$ python -q
>>> import numpy as np
>>> np.set_printoptions(suppress=True, linewidth=160)
>>> feats = np.loadtxt("layer11.csv", delimiter=",")
>>> print(feats.round(2))
[[ 2.12  0.81 -2.22 -6.56  0.52 -2.28  0.27 -2.3   1.05  2.98]
 [-6.3   2.21  2.27 -2.1   3.34  0.15 -0.81 -2.53 -0.36 -2.18]
 [-0.42 -0.31  3.03  1.68  0.58  2.1   6.18  0.19  1.39  3.06]
 [ 0.46  2.8   2.86 -0.77 -1.13 -1.53 -2.4   3.26  1.06  3.19]
 [ 2.76  1.93  2.53 -1.88  3.09 -1.61  0.65  2.4   2.13 -2.95]
 [-0.84  0.35  2.54  1.07 -5.65 -1.6   3.15 -0.57  0.85 -2.19]]
>>> u, g = feats[2], feats[0]
>>> print(round(float(u @ g), 2))
-11.56
>>> pr = (u @ g) / (u @ u) * u
>>> print(round(np.linalg.norm(u + g) ** 2 + np.linalg.norm(u - g) ** 2, 2))
281.13
>>> B = feats / np.sqrt((feats ** 2).mean(axis=1, keepdims=True))
>>> print(np.round(np.linalg.norm(B, axis=1), 2))
[3.16 3.16 3.16 3.16 3.16 3.16]
>>> print(np.linalg.matrix_rank(feats - feats.mean(axis=1, keepdims=True)))
6
>>> print(B[0].round(2))
[ 0.78  0.3  -0.81 -2.41  0.19 -0.84  0.1  -0.85  0.39  1.1 ]
>>> print(np.linalg.matrix_rank(B) == np.linalg.matrix_rank(feats))
True
>>> mat = np.load("w.npy")
>>> print(mat)
[[1 2 0 0 0 0]
 [2 1 0 0 0 0]
 [2 2 0 0 0 0]
 [0 0 1 2 0 0]
 [0 0 2 1 0 0]
 [0 0 2 2 0 0]
 [0 0 0 0 1 2]
 [0 0 0 0 2 1]
 [0 0 0 0 2 2]]
>>> rng = np.random.default_rng(2004)
>>> labels = rng.permutation(6)
>>> B = mat[:, labels] * rng.choice([-1, 1], 6)
>>> print(B)
[[ 0  0  0  1  0 -2]
 [ 0  0  0  2  0 -1]
 [ 0  0  0  2  0 -2]
 [ 0  2  0  0  1  0]
 [ 0  1  0  0  2  0]
 [ 0  2  0  0  2  0]
 [ 2  0  1  0  0  0]
 [ 1  0  2  0  0  0]
 [ 2  0  2  0  0  0]]
>>> Uu, _, VT = np.linalg.svd(mat.T @ B)
>>> print(np.round(Uu @ VT, 2) + 0)
[[ 0.  0.  0.  1.  0.  0.]
 [ 0.  0.  0.  0.  0. -1.]
 [ 0.  0.  0.  0.  1.  0.]
 [ 0.  1.  0.  0.  0.  0.]
 [ 0.  0.  1.  0.  0.  0.]
 [ 1.  0.  0.  0.  0.  0.]]
>>> u, g = mat[2], mat[4]
>>> print(u @ g)
0
>>> pr = (u @ g) / (u @ u) * u
>>> print(np.outer(u, g))
[[0 0 4 2 0 0]
 [0 0 4 2 0 0]
 [0 0 0 0 0 0]
 [0 0 0 0 0 0]
 [0 0 0 0 0 0]
 [0 0 0 0 0 0]]
>>> print(pr)
[0. 0. 0. 0. 0. 0.]
>>> print(np.linalg.matrix_rank(np.outer(u, g)))
1
>>> B = mat + rng.integers(-2, 3, (9, 3)) @ rng.integers(-2, 3, (3, 6))
>>> print(B)
[[ 5  6  0 -4 -2  2]
 [ 4  1  0 -2  4  0]
 [ 6  6  0 -4 -2  2]
 [-3 -2  3  3 -1  1]
 [ 3  2  1 -1  1  0]
 [ 3  4 -2  3 -4 -2]
 [ 0  2 -4  4 -4 -1]
 [ 1  2  0 -1 -1  2]
 [-6 -4 -2  8  0 -2]]
>>> print(B - mat)
[[ 4  4  0 -4 -2  2]
 [ 2  0  0 -2  4  0]
 [ 4  4  0 -4 -2  2]
 [-3 -2  2  1 -1  1]
 [ 3  2 -1 -2  1  0]
 [ 3  4 -4  1 -4 -2]
 [ 0  2 -4  4 -5 -3]
 [ 1  2  0 -1 -3  1]
 [-6 -4 -2  8 -2 -4]]
>>> print(np.linalg.matrix_rank(B - mat, tol=1e-8))
3
>>> B = mat / np.sqrt((mat ** 2).mean(axis=1, keepdims=True))
>>> print(np.round(np.linalg.norm(B, axis=1), 2))
[2.45 2.45 2.45 2.45 2.45 2.45 2.45 2.45 2.45]
>>> print(np.linalg.matrix_rank(mat - mat.mean(axis=1, keepdims=True)))
5
>>> print(B[6].round(2))
[0.   0.   0.   0.   1.1  2.19]
>>> B = np.c_[mat[:, :2] @ np.array([[0, 0], [1, -1]]), np.array([0, -1, 0, 0, 1, 0, -1, -1, -1])]
>>> print(B)
[[ 2 -2  0]
 [ 1 -1 -1]
 [ 2 -2  0]
 [ 0  0  0]
 [ 0  0  1]
 [ 0  0  0]
 [ 0  0 -1]
 [ 0  0 -1]
 [ 0  0 -1]]
>>> print(np.round(np.linalg.lstsq(mat, B[:, 0])[0], 2) + 0)
[0. 1. 0. 0. 0. 0.]
>>> print(np.linalg.matrix_rank(np.c_[mat, B]))
7
>>> print(np.round(np.linalg.norm(B - mat @ np.linalg.lstsq(mat, B)[0], axis=0), 2) + 0)
[0.   0.   0.73]
>>> print(np.round(np.linalg.norm(np.linalg.qr(mat)[0].T @ B, axis=0) ** 2 / ((B ** 2).sum(axis=0) + 1e-12), 2))
[1.   1.   0.89]
>>> X = np.loadtxt("case3.csv", delimiter=",")
>>> print(X)
[[ 1.  0.  0.  0.  0.  0.  0.  0.  0.  0.  0.  0.  0.]
 [-3.  1.  0.  0.  0.  0.  0.  0.  0.  0.  0.  0.  0.]
 [-8.  1.  1.  0.  0.  0.  0.  0.  0.  0.  0.  0.  0.]
 [-8.  1. -2.  1.  0.  0.  0.  0.  0.  0.  0.  0.  0.]
 [ 0.  7.  0. -2.  1.  0.  0.  0.  0.  0.  0.  0.  0.]
 [ 3.  2. -5.  2. -6.  1.  0.  0.  0.  0.  0.  0.  0.]
 [-3.  8.  7. -3.  4. -1.  1.  0.  0.  0.  0.  0.  0.]
 [ 4. -2.  0. -7.  5. -5. -4.  1.  0.  0.  0.  0.  0.]
 [ 6.  0. -3.  5. -6.  5. -2. -3.  1.  0.  0.  0.  0.]
 [-1.  2. -9. -4.  9. -2.  9. -9.  7.  1.  0.  0.  0.]
 [ 6. -8.  9. -6. -5.  5. -2. -8. -1. -7.  1.  0.  0.]
 [-9.  1. -1.  9.  6. -9.  5. -1. -4. -9.  3.  1.  0.]
 [ 0.  2.  0. -1.  6.  0. -2. -3. -3.  6.  9. -1.  1.]]
>>> T = np.stack([X, -1 * X, X[::-1]])
>>> print(np.linalg.matrix_rank(T))
[13 13 13]
>>> print(np.linalg.matrix_rank(T.reshape(3, -1)))
2
>>> print(np.round(np.linalg.det(T), 2))
[ 1. -1.  1.]
>>> print(np.linalg.matrix_rank(X - X[0, 0] * np.eye(13)))
12
>>> x0 = np.array([1, 0, 5, 1, 0, 3, 1, 0, 0, 3, 1, 5, 3])
>>> print((X * x0).sum(axis=1))
[  1.  -3.  -3. -17.  -2. -17.  27. -22.   9. -44.  38. -46.  22.]
>>> print(np.linalg.norm(X @ x0) <= np.linalg.norm(X, 2) * np.linalg.norm(x0) + 1e-9)
True
>>> print(X @ np.eye(13)[2])
[ 0.  0.  1. -2.  0. -5.  7.  0. -3. -9.  9. -1.  0.]
>>> print((X @ x0).argmax())
10
>>> print(np.einsum("ij,j->i", X, x0))
[  1.  -3.  -3. -17.  -2. -17.  27. -22.   9. -44.  38. -46.  22.]
>>> W0 = np.loadtxt("mat.csv", delimiter=",")
>>> print(W0)
[[0. 5. 4. 2. 0. 3. 5. 0. 0. 2. 4. 4. 2. 1.]
 [1. 0. 5. 4. 2. 0. 3. 5. 0. 0. 2. 4. 4. 2.]
 [2. 1. 0. 5. 4. 2. 0. 3. 5. 0. 0. 2. 4. 4.]
 [4. 2. 1. 0. 5. 4. 2. 0. 3. 5. 0. 0. 2. 4.]
 [4. 4. 2. 1. 0. 5. 4. 2. 0. 3. 5. 0. 0. 2.]
 [2. 4. 4. 2. 1. 0. 5. 4. 2. 0. 3. 5. 0. 0.]
 [0. 2. 4. 4. 2. 1. 0. 5. 4. 2. 0. 3. 5. 0.]
 [0. 0. 2. 4. 4. 2. 1. 0. 5. 4. 2. 0. 3. 5.]
 [5. 0. 0. 2. 4. 4. 2. 1. 0. 5. 4. 2. 0. 3.]
 [3. 5. 0. 0. 2. 4. 4. 2. 1. 0. 5. 4. 2. 0.]
 [0. 3. 5. 0. 0. 2. 4. 4. 2. 1. 0. 5. 4. 2.]
 [2. 0. 3. 5. 0. 0. 2. 4. 4. 2. 1. 0. 5. 4.]
 [4. 2. 0. 3. 5. 0. 0. 2. 4. 4. 2. 1. 0. 5.]
 [5. 4. 2. 0. 3. 5. 0. 0. 2. 4. 4. 2. 1. 0.]]
>>> x0 = np.array([0, 3, 0, 0, 0, 3, 2, 0, 1, 1, 1, 1, 0, 0])
>>> print(W0 @ np.eye(14)[1])
[5. 0. 1. 2. 4. 4. 2. 0. 0. 5. 3. 0. 2. 4.]
>>> print(np.sign((W0 @ x0).round(6)))
[1. 1. 1. 1. 1. 1. 1. 1. 1. 1. 1. 1. 1. 1.]
>>> print((W0 @ x0).argmax())
9
>>> print((W0 * x0).sum(axis=1))
[44. 12. 16. 30. 43. 32. 18. 19. 27. 45. 31. 11. 17. 39.]
>>> Uu, sigma = np.linalg.svd(W0)
Traceback (most recent call last):
  File "<python-input-61>", line 1, in <module>
    Uu, sigma = np.linalg.svd(W0)
    ^^^^^^^^^
ValueError: too many values to unpack (expected 2)
>>> Uu, sigma, VT = np.linalg.svd(W0, full_matrices=False)
>>> print(np.allclose(Uu * sigma @ VT, W0))
True
>>> print(sigma.round(2))
[32.   14.89 14.89  6.81  6.81  5.33  5.33  4.72  4.72  2.01  2.01  2.    1.79  1.79]
>>> print((sigma > 1e-8).sum())
14
>>> print(np.abs(Uu[:, 0]).round(6).argmax())
0
>>> print(np.round(np.cumsum(sigma ** 2) / np.sum(sigma ** 2), 2))
[0.61 0.74 0.87 0.9  0.93 0.95 0.96 0.98 0.99 0.99 0.99 1.   1.   1.  ]
>>> print(Uu.shape, sigma.shape, VT.shape)
(14, 14) (14,) (14, 14)
>>> print(round(np.sqrt((sigma ** 2).sum()), 2), round(np.linalg.norm(W0), 2))
40.99 40.99
>>> x0 = np.array([-3, 1, 0, 0, 0, 3, 3, 2, -2, -3, -3, 1, 1, 3])
>>> y = W0 @ x0
>>> print(y)
[ 20.  24.  15.   1.   5.  13.   9.  -1. -11.  13.  37.   8. -16. -21.]
>>> print(np.round(np.linalg.solve(W0, -1 * y), 2) + 0)
[ 3. -1.  0.  0.  0. -3. -3. -2.  2.  3.  3. -1. -1. -3.]
>>> print(np.round(np.linalg.solve(W0, W0[:, 7]), 2) + 0)
[0. 0. 0. 0. 0. 0. 0. 1. 0. 0. 0. 0. 0. 0.]
>>> print(np.round(np.linalg.solve(W0, y + W0[:, 0]), 2) + 0)
[-2.  1.  0.  0.  0.  3.  3.  2. -2. -3. -3.  1.  1.  3.]
>>> u = np.array([3, 3, 1])
>>> print(np.correlate(W0[9], W0[8], "full"))
[  9.  15.   6.  22.  41.  37.  19.  33.  59.  72.  73.  44.  41.  77. 111.  62.  35.  32.  52.  60.  44.  21.   4.  25.  20.  10.   0.]
>>> K = np.load("data.npy")
>>> print(K)
[[ 2.04  2.11  0.89  2.01  1.96  0.    1.07  1.02  0.03  0.9   1.08]
 [ 1.93  2.04  0.99  2.07  1.98 -0.07  0.93  1.05 -0.08  0.95  1.02]
 [ 2.07  2.12  1.03  2.05  2.01 -0.07  0.97  1.01  0.    0.97  0.9 ]
 [ 1.98  1.96  0.98  2.07  1.98 -0.01  1.01  0.99 -0.01  0.92  0.97]
 [ 2.03  1.96  1.06  1.98  1.95  0.04  1.05  1.06 -0.08  1.01  1.02]
 [ 1.99  1.97  1.07  1.96  1.96 -0.04  1.02  1.04 -0.05  1.    1.08]
 [ 1.95  2.01  0.97  2.04  2.04 -0.01  1.    1.05  0.08  0.95  1.04]
 [ 1.    0.06  1.98  0.05  0.03  0.05  1.05  0.93  1.09 -0.06  0.88]
 [ 0.99 -0.09  1.98  0.05 -0.08  0.04  1.03  1.06  1.1  -0.03  0.95]
 [ 1.05  0.06  1.98  0.01  0.06  0.09  0.97  0.98  1.    0.07  1.04]
 [ 1.09 -0.08  1.97 -0.02 -0.04  0.02  1.03  0.96  0.99 -0.07  0.99]
 [ 1.   -0.01  2.03 -0.07  0.    0.03  1.12  1.05  0.94 -0.06  1.06]
 [ 1.   -0.03  2.01 -0.02  0.    0.02  1.03  0.99  1.03  0.    1.16]
 [ 0.95  0.    2.05 -0.01  0.06  0.03  0.95  1.05  0.98  0.04  1.  ]
 [ 0.01  0.99 -0.01 -0.02  2.1   0.99  0.04 -0.07 -0.04  2.08  0.03]
 [-0.08  0.99 -0.07  0.03  1.94  0.96  0.07  0.06 -0.02  2.03  0.1 ]
 [ 0.    1.    0.02  0.06  2.01  0.91  0.05  0.02 -0.07  1.96  0.02]
 [ 0.1   0.98  0.02 -0.04  1.92  0.97 -0.04 -0.03 -0.01  2.   -0.04]
 [-0.02  1.    0.07 -0.01  1.98  0.94 -0.07  0.    0.09  1.96  0.02]
 [-0.08  0.98 -0.02 -0.02  2.    1.07  0.   -0.04 -0.03  2.07 -0.06]
 [ 0.08  0.97 -0.06  0.01  1.99  1.02 -0.08 -0.11  0.14  2.04  0.02]]
>>> print(np.linalg.matrix_rank(K, rtol=0.1))
3
>>> print(round(np.linalg.norm(K, 2) / np.linalg.norm(K), 2))
0.82
>>> print([round(float(x), 2) for x in np.linalg.svd(K, compute_uv=False)[:3]])
[13.85, 8.18, 4.82]
>>> print(np.argsort(-np.linalg.norm(K, axis=0).round(6), kind="stable")[:3])
[4 1 0]
>>> print(np.linalg.cond(K) > 100)
True
>>> print(np.round(np.abs(np.linalg.svd(K)[2][-1]), 2))
[0.16 0.14 0.13 0.15 0.38 0.46 0.29 0.45 0.09 0.52 0.01]
